$ python3 -q
>>> import numpy as np
>>> from numpy import linalg as LA
>>> np.set_printoptions(suppress=True, linewidth=120)
>>> rd = lambda a: np.round(a, 2) + 0
>>> W0 = np.loadtxt("dump.csv", delimiter=",")
>>> print(W0)
[[  0.   6.   3.   9.   3.]
 [  0.   4.   2.   6.   2.]
 [  0. -10.  -5. -15.  -5.]
 [  0.  -2.  -1.  -3.  -1.]]
>>> # looks like rank 1
>>> print(np.argsort(-LA.norm(W0, axis=0).round(6), kind="stable")[:3])
[3 1 2]
>>> A = np.abs(np.array([[3, 4, -3, -5, 1, -2],
...     [0, 1, 4, -2, -1, -3],
...     [4, -3, -3, 1, 4, 0],
...     [4, 2, 3, -3, -2, -5],
...     [4, -3, 5, -5, 3, -3],
...     [5, 4, -5, -3, 0, 4]])) + np.eye(6)
>>> A = A / A.sum(axis=1, keepdims=True)
>>> print(rd(A))
[[0.21 0.21 0.16 0.26 0.05 0.11]
 [0.   0.17 0.33 0.17 0.08 0.25]
 [0.25 0.19 0.25 0.06 0.25 0.  ]
 [0.2  0.1  0.15 0.2  0.1  0.25]
 [0.17 0.12 0.21 0.21 0.17 0.12]
 [0.23 0.18 0.23 0.14 0.   0.23]]
>>> B = A / LA.norm(A, axis=1, keepdims=True)
>>> C2 = B @ B.T
>>> print(rd(np.degrees(np.arccos(np.clip(C2[1, 2], -1, 1)))))
50.91
>>> print(np.argwhere(np.triu(np.abs(C2) > 0.95, 1)))
[]
>>> print((C2 - 2 * np.eye(6)).round(6).argmax(axis=1))
[4 4 4 4 3 3]
>>> M = np.array([[5, 5, 7, 7, 6, 7, 7],
...     [1, 1, 3, 3, 2, 3, 3],
...     [5, 5, 7, 7, 6, 7, 7],
...     [3, 3, 5, 5, 4, 5, 5],
...     [4, 4, 6, 6, 5, 6, 6]])
>>> # looks like rank 2
>>> def softmax(z):
...     e = np.exp(z - z.max(axis=-1, keepdims=True))
...     return e / e.sum(axis=-1, keepdims=True)
... 
>>> print(rd(softmax(M[4])))
[0.03 0.03 0.22 0.22 0.08 0.22 0.22]
>>> S = M @ M.T / np.sqrt(7)
>>> print(rd(softmax(S + np.triu(np.full(S.shape, -np.inf), 1))))
[[1.  0.  0.  0.  0. ]
 [1.  0.  0.  0.  0. ]
 [0.5 0.  0.5 0.  0. ]
 [0.5 0.  0.5 0.  0. ]
 [0.5 0.  0.5 0.  0. ]]
>>> print(rd(softmax(S)[4] @ M))
[5. 5. 7. 7. 6. 7. 7.]
>>> print(rd(softmax(S)))
[[0.5 0.  0.5 0.  0. ]
 [0.5 0.  0.5 0.  0. ]
 [0.5 0.  0.5 0.  0. ]
 [0.5 0.  0.5 0.  0. ]
 [0.5 0.  0.5 0.  0. ]]
